% ipython --no-banner

In [1]: import numpy as np

In [2]: np.set_printoptions(suppress=True, linewidth=200)

In [3]: rd = lambda a: np.round(a, 2) + 0

In [4]: M2 = np.array([[-1, 0], [-2, 2], [-2, 0]])

In [5]: F = np.kron(np.eye(3, dtype=int), M2)

In [6]: print(F)
[[-1  0  0  0  0  0]
 [-2  2  0  0  0  0]
 [-2  0  0  0  0  0]
 [ 0  0 -1  0  0  0]
 [ 0  0 -2  2  0  0]
 [ 0  0 -2  0  0  0]
 [ 0  0  0  0 -1  0]
 [ 0  0  0  0 -2  2]
 [ 0  0  0  0 -2  0]]

In [7]: rng = np.random.default_rng(612530)

In [8]: M2 = F + rng.integers(-2, 3, (9, 3)) @ rng.integers(-2, 3, (3, 6))

In [9]: print(M2)
[[ 4  2 -3  4  2  0]
 [-9 -1  5  3  0  0]
 [ 1  5 -1 -1 -4  0]
 [-7 -2  4  0 -2  0]
 [ 2 -4 -5  0  5  0]
 [-2  4  1  2 -5  0]
 [ 1  6  1  0 -7  0]
 [ 1 -1 -1  1  0  2]
 [-7 -2  5  0 -4  0]]

In [10]: print(np.linalg.matrix_rank(M2 - F, tol=1e-8))
3

In [11]: print(M2 - F)
[[ 5  2 -3  4  2  0]
 [-7 -3  5  3  0  0]
 [ 3  5 -1 -1 -4  0]
 [-7 -2  5  0 -2  0]
 [ 2 -4 -3 -2  5  0]
 [-2  4  3  2 -5  0]
 [ 1  6  1  0 -6  0]
 [ 1 -1 -1  1  2  0]
 [-7 -2  5  0 -2  0]]

In [12]: M2 = np.c_[F[:, :2] @ np.array([[1, 3], [0, 1]]), np.array([4, 2, 5, 5, 5, 3, 1, 1, 5])]

In [13]: print(M2)
[[-1 -3  4]
 [-2 -4  2]
 [-2 -6  5]
 [ 0  0  5]
 [ 0  0  5]
 [ 0  0  3]
 [ 0  0  1]
 [ 0  0  1]
 [ 0  0  5]]

In [14]: print(np.linalg.matrix_rank(M2))
3

In [15]: Uu, sv, VT = np.linalg.svd(F, full_matrices=False)

In [16]: print(rd(Uu.T @ Uu))
[[1. 0. 0. 0. 0. 0.]
 [0. 1. 0. 0. 0. 0.]
 [0. 0. 1. 0. 0. 0.]
 [0. 0. 0. 1. 0. 0.]
 [0. 0. 0. 0. 1. 0.]
 [0. 0. 0. 0. 0. 1.]]

In [17]: print((sv > 1e-8).sum())
6

In [18]: print(rd(VT @ VT.T))
[[1. 0. 0. 0. 0. 0.]
 [0. 1. 0. 0. 0. 0.]
 [0. 0. 1. 0. 0. 0.]
 [0. 0. 0. 1. 0. 0.]
 [0. 0. 0. 0. 1. 0.]
 [0. 0. 0. 0. 0. 1.]]

In [19]: print(rd(sv))
[3.35 3.35 3.35 1.34 1.34 1.34]

In [20]: print(rd(np.cumsum(sv ** 2) / np.sum(sv ** 2)))
[0.29 0.58 0.86 0.91 0.95 1.  ]

In [21]: print(rd(sv / sv[0]))
[1.  1.  1.  0.4 0.4 0.4]

In [22]: print(rd(np.sqrt((sv ** 2).sum())), rd(np.linalg.norm(F)))
6.24 6.24
